$ python -q
>>> import numpy as np
>>> np.set_printoptions(precision=2, suppress=True, linewidth=100)
>>> A = np.array([[1, 0, 0, 0], [-3, 1, 0, 0], [1, -1, 1, 0], [2, 0, -2, 1]])
>>> # triangular, det is the product of the diagonal
>>> np.trace(A)
np.int64(4)
>>> A @ A
array([[ 1,  0,  0,  0],
       [-6,  1,  0,  0],
       [ 5, -2,  1,  0],
       [ 2,  2, -4,  1]])
>>> np.allclose(A @ A.T, A.T @ A)
False
>>> np.round(np.abs(np.linalg.eigvals(A)).max(), 2)
np.float64(1.0)
>>> np.allclose(A, A.T)
False
>>> np.sort(np.abs(np.linalg.eigvals(A)))
array([1., 1., 1., 1.])
>>> np.linalg.matrix_power(A, 4)
array([[  1,   0,   0,   0],
       [-12,   1,   0,   0],
       [ 22,  -4,   1,   0],
       [-28,  12,  -8,   1]])
>>> np.linalg.determinant(A)
Traceback (most recent call last):
  File "<python-input-11>", line 1, in <module>
    np.linalg.determinant(A)
    ^^^^^^^^^^^^^^^^^^^^^
AttributeError: module 'numpy.linalg' has no attribute 'determinant'
>>> (A - A.T) / 2
array([[ 0. ,  1.5, -0.5, -1. ],
       [-1.5,  0. ,  0.5,  0. ],
       [ 0.5, -0.5,  0. ,  1. ],
       [ 1. ,  0. , -1. ,  0. ]])
>>> F = np.load("a.npy")
>>> F
array([[ -0.6,  -0.9,  -0.1, -28. ],
       [ -0.5,   0.1,   0. ,  -8. ],
       [  1.1,  -1.6,   0.2,  12. ]])
>>> # column 3 is much longer than the rest
>>> left, s, VT = np.linalg.svd(F)
>>> np.argmax(s[:-1] / (s[1:] + 1e-6)) + 1
np.int64(1)
>>> s
array([31.52,  2.  ,  0.17])
>>> Y = left[:, :1] @ np.diag(s[:1]) @ VT[:1]
>>> round(float(np.abs(F - Y).max()), 2)
1.66
>>> np.round(np.linalg.norm(F - Y) / np.linalg.norm(F), 2)
np.float64(0.06)
>>> np.linalg.matrix_rank(F, rtol=0.05)
np.int64(2)
>>> w1 = np.array([[-9, 9, -4, 7], [-5, 7, -6, 8], [-7, -7, -1, 3], [2, -8, 4, 3]])
>>> b = np.array([-1, 2, -2, -3])
>>> hid = np.maximum(F @ w1 + b, 0)
>>> (hid > 0).astype(int)
array([[0, 1, 0, 0],
       [0, 1, 0, 0],
       [1, 0, 1, 1]])
>>> (hid > 0).mean(axis=0)
array([0.33, 0.67, 0.33, 0.33])
>>> hid
array([[  0. , 215. ,   0. ,   0. ],
       [  0. ,  62.2,   0. ,   0. ],
       [ 19.7,   0. ,  51. ,  28.5]])
>>> Z = np.array([[3, 1], [0, 0], [2, 0], [3, 0]])
>>> (hid @ Z).round(6).argmax(axis=1)
array([0, 0, 0])
>>> Y = F / np.linalg.norm(F, axis=1, keepdims=True)
>>> gram = Y @ Y.T
>>> gram[2]
array([-0.98, -0.99,  1.  ])
>>> (np.abs(gram) > 0.9).astype(int)
array([[1, 1, 1],
       [1, 1, 1],
       [1, 1, 1]])
>>> np.argwhere(np.triu(np.abs(gram) > 0.95, 1))
array([[0, 1],
       [0, 2],
       [1, 2]])
>>> gram
array([[ 1.  ,  1.  , -0.98],
       [ 1.  ,  1.  , -0.99],
       [-0.98, -0.99,  1.  ]])
>>> (gram - 2 * np.eye(3)).round(6).argmax(axis=1)
array([1, 0, 0])
>>> round(np.degrees(np.arccos(np.clip(gram[2, 1], -1, 1))), 2)
np.float64(172.89)
>>> [round(float(x), 2) for x in np.linalg.svd(F, compute_uv=False)[:3]]
[31.52, 2.0, 0.17]
>>> round(float(np.linalg.norm(F, 2) / np.linalg.norm(F)), 2)
1.0
>>> np.linalg.matrix_rank(F, rtol=0.1)
np.int64(1)
>>> K = np.load("sample2.npy")
>>> K
array([[ 1, -1,  1,  3],
       [-1,  0,  0, -1],
       [ 0,  3, -3,  3]])
>>> Y = np.array([[5, 2, -4], [-3, -2, -2], [-3, -5, 4], [-2, 3, -5]])
>>> np.einsum("ik,kj->ij", K, Y)
array([[ -1,   8, -13],
       [ -3,  -5,   9],
       [ -6,  18, -33]])
>>> np.einsum("ik,kj->ji", K, Y)
array([[ -1,  -3,  -6],
       [  8,  -5,  18],
       [-13,   9, -33]])
>>> K @ Y
array([[ -1,   8, -13],
       [ -3,  -5,   9],
       [ -6,  18, -33]])
>>> Y.T @ K.T
array([[ -1,  -3,  -6],
       [  8,  -5,  18],
       [-13,   9, -33]])
>>> np.vstack([K, Y.T]).shape
(6, 4)
>>> np.linalg.matrix_rank(K @ Y)
np.int64(3)
>>> K.ravel(order="F")
array([ 1, -1,  0, -1,  0,  3,  1,  0, -3,  3, -1,  3])
>>> K.reshape(-1, 2)
array([[ 1, -1],
       [ 1,  3],
       [-1,  0],
       [ 0, -1],
       [ 0,  3],
       [-3,  3]])
>>> T = K.reshape(3, 2, -1)
>>> np.einsum("ihd,ihd->ih", T, T)
array([[ 2, 10],
       [ 1,  1],
       [ 9, 18]])
>>> T[:, 0]
array([[ 1, -1],
       [-1,  0],
       [ 0,  3]])
>>> T.transpose(1, 0, 2)
array([[[ 1, -1],
        [-1,  0],
        [ 0,  3]],

       [[ 1,  3],
        [ 0, -1],
        [-3,  3]]])
>>> data = np.loadtxt("run4.csv", delimiter=",")
>>> data
array([[0., 0., 0., 0.],
       [0., 0., 0., 0.],
       [0., 0., 4., 2.],
       [0., 0., 2., 1.]])
>>> np.poly(data)
array([ 1., -5.,  0.,  0.,  0.])
>>> np.einsum("ij,ji->", data, data)
np.float64(25.0)
>>> round(np.linalg.det(2 * data), 2), np.round(np.linalg.det(data), 2)
(np.float64(0.0), np.float64(0.0))
>>> np.linalg.eigvals(data)
array([5., 0., 0., 0.])
>>> left, s, VT = np.linalg.svd(F, full_matrices=False)
>>> s
array([31.52,  2.  ,  0.17])
>>> np.round(left.T @ left, 2) + 0
array([[1., 0., 0.],
       [0., 1., 0.],
       [0., 0., 1.]])
>>> np.abs(left[:, 0]).round(6).argmax()
np.int64(0)
>>> s / s[0]
array([1.  , 0.06, 0.01])
>>> left.shape, s.shape, VT.shape
((3, 3), (3,), (3, 4))
>>> np.round(VT @ VT.T, 2) + 0
array([[1., 0., 0.],
       [0., 1., 0.],
       [0., 0., 1.]])
>>> np.allclose(left * s @ VT, F)
True
>>> evals, V = np.linalg.eigh(data)
>>> x0 = np.array([-6, 5, -6, 3])
>>> np.round(x0 @ data @ x0 / (x0 @ x0), 2), evals[0], evals[-1]
(np.float64(0.76), np.float64(0.0), np.float64(5.0))
>>> np.linalg.eigvalsh(data[1:, 1:])
array([0., 0., 5.])
>>> (np.sign(V[:, -1].round(6)) == np.sign(V[0, -1].round(6))).astype(int)
array([1, 1, 0, 0])
>>> evals, V = np.linalg.eigh(data)
>>> np.abs(V[:, -1])
array([0.  , 0.  , 0.89, 0.45])
>>> np.linalg.eigvalsh(data + -2 * np.eye(4))
array([-2., -2., -2.,  3.])
>>> np.round(V.T @ V, 2) + 0
array([[1., 0., 0., 0.],
       [0., 1., 0., 0.],
       [0., 0., 1., 0.],
       [0., 0., 0., 1.]])
>>> evals
array([0., 0., 0., 5.])
>>> np.unique(evals.round(6) + 0, return_counts=True)[1]
array([3, 1])
>>> np.allclose(data[:-1].T @ np.linalg.lstsq(data[:-1].T, data[-1])[0], data[-1])
True
>>> np.unique(data.round(6), axis=0).shape
(3, 4)
>>> data @ np.linalg.pinv(data) @ data
array([[0., 0., 0., 0.],
       [0., 0., 0., 0.],
       [0., 0., 4., 2.],
       [0., 0., 2., 1.]])
>>> np.abs(np.diag(np.linalg.qr(data)[1])) > 1e-9
array([False, False,  True, False])
>>> feats = np.load("m.npy")
>>> feats
array([[2., 0., 0.],
       [0., 1., 9.],
       [0., 9., 6.]])
>>> proj = np.triu(np.array([[2, -1, -2], [0, 0, -1], [-1, 0, 2]]), 1) + np.eye(3)
>>> Y = proj @ feats @ np.linalg.inv(proj)
>>> np.trace(Y), np.trace(feats)
(np.float64(9.0), np.float64(9.0))
>>> Y
array([[  2., -17., -34.],
       [  0.,  -8.,  -5.],
       [  0.,   9.,  15.]])
>>> W0 = np.loadtxt("w.csv", delimiter=",")
>>> W0
array([[ 0., -3., -3., -2.],
       [-3.,  0., -3., -3.],
       [-3., -3.,  0., -3.],
       [-2., -3., -3.,  0.]])
>>> # symmetric
>>> x0 = np.array([0, 0, -3, 0])
>>> target = W0 @ x0
>>> target
array([9., 9., 0., 9.])
>>> np.linalg.solve(W0, W0[:, 1])
array([-0.,  1.,  0.,  0.])
>>> np.round(np.linalg.solve(W0, 5 * target), 2) + 0
array([  0.,   0., -15.,   0.])
>>> O, R = np.linalg.qr(W0)
>>> np.abs(np.diag(R))
array([4.69, 4.1 , 3.63, 2.58])
>>> np.round(np.trace(O @ O.T), 2)
np.float64(4.0)
>>> O.shape, R.shape
((4, 4), (4, 4))
>>> round(np.linalg.eigvalsh(W0).min(), 2)
np.float64(-8.52)
>>> m1 = np.array([[-0.7, -20.0, -1.2, 0.8],
...     [-0.8, 30.0, 1.2, 0.8],
...     [0.7, 2.0, -0.4, 0.4],
...     [0.4, -4.0, 2.3, -0.2]])
>>> # column 1 dominates
>>> Y = np.array([[1, 0], [3, 0], [0, 1], [1, 3]])
>>> np.einsum("ik,kj->ji", m1, Y)
array([[-59.9,  90. ,   7.1, -11.8],
       [  1.2,   3.6,   0.8,   1.7]])
>>> np.einsum("ik,kj->ij", m1, Y)
array([[-59.9,   1.2],
       [ 90. ,   3.6],
       [  7.1,   0.8],
       [-11.8,   1.7]])
>>> m1 @ Y
array([[-59.9,   1.2],
       [ 90. ,   3.6],
       [  7.1,   0.8],
       [-11.8,   1.7]])
>>> np.vstack([m1, Y.T]).shape
(6, 4)
>>> np.linalg.matrix_rank(m1 @ Y)
np.int64(2)
>>> J = np.array([[7, 6, 3, 2], [0, -3, -9, -8], [-4, -8, -6, 3], [-4, -5, -1, -5]])
>>> np.round(np.linalg.det(J.T), 2)
np.float64(1796.0)
>>> np.einsum("ii->", J)
np.int64(-7)
>>> round(float(np.linalg.det(J[::-1])), 2)
1796.0
>>> np.einsum("ij,ji->", J, J)
np.int64(297)
>>> round(float(np.linalg.det(2 * J)), 2), np.round(np.linalg.det(J), 2)
(28736.0, np.float64(1796.0))
>>> Y = J / np.linalg.norm(J, axis=1, keepdims=True)
>>> gram = Y @ Y.T
>>> gram[0]
array([ 1.  , -0.5 , -0.8 , -0.88])
>>> np.argwhere(np.triu(np.abs(gram) > 0.95, 1))
array([], shape=(0, 2), dtype=int64)
>>> (np.abs(gram) > 0.9).astype(int)
array([[1, 0, 0, 0],
       [0, 1, 0, 0],
       [0, 0, 1, 0],
       [0, 0, 0, 1]])
>>> Y = np.linalg.invert(J)
Traceback (most recent call last):
  File "<python-input-124>", line 1, in <module>
    Y = np.linalg.invert(J)
        ^^^^^^^^^^^^^^^^
AttributeError: module 'numpy.linalg' has no attribute 'invert'
>>> Y = np.linalg.inv(J)
>>> Y.round(2) + 0
array([[ 0.32,  0.01,  0.12,  0.19],
       [-0.25,  0.05, -0.16, -0.28],
       [ 0.11, -0.09,  0.  ,  0.19],
       [-0.03, -0.04,  0.06, -0.11]])
>>> (np.abs(Y) > 1e-9).astype(int)
array([[1, 1, 1, 1],
       [1, 1, 1, 1],
       [1, 1, 1, 1],
       [1, 1, 1, 1]])
>>> r0 = np.array([-8, -2, -8, 2])
>>> Y = J + np.outer(r0, np.eye(4)[2])
>>> Y
array([[  7.,   6.,  -5.,   2.],
       [  0.,  -3., -11.,  -8.],
       [ -4.,  -8., -14.,   3.],
       [ -4.,  -5.,   1.,  -5.]])
>>> round(float(np.linalg.det(Y) / np.linalg.det(J)), 2), round(1 + np.linalg.solve(J, r0)[2], 2)
(0.75, np.float64(0.75))
>>> np.linalg.matrix_rank(Y - J)
np.int64(1)
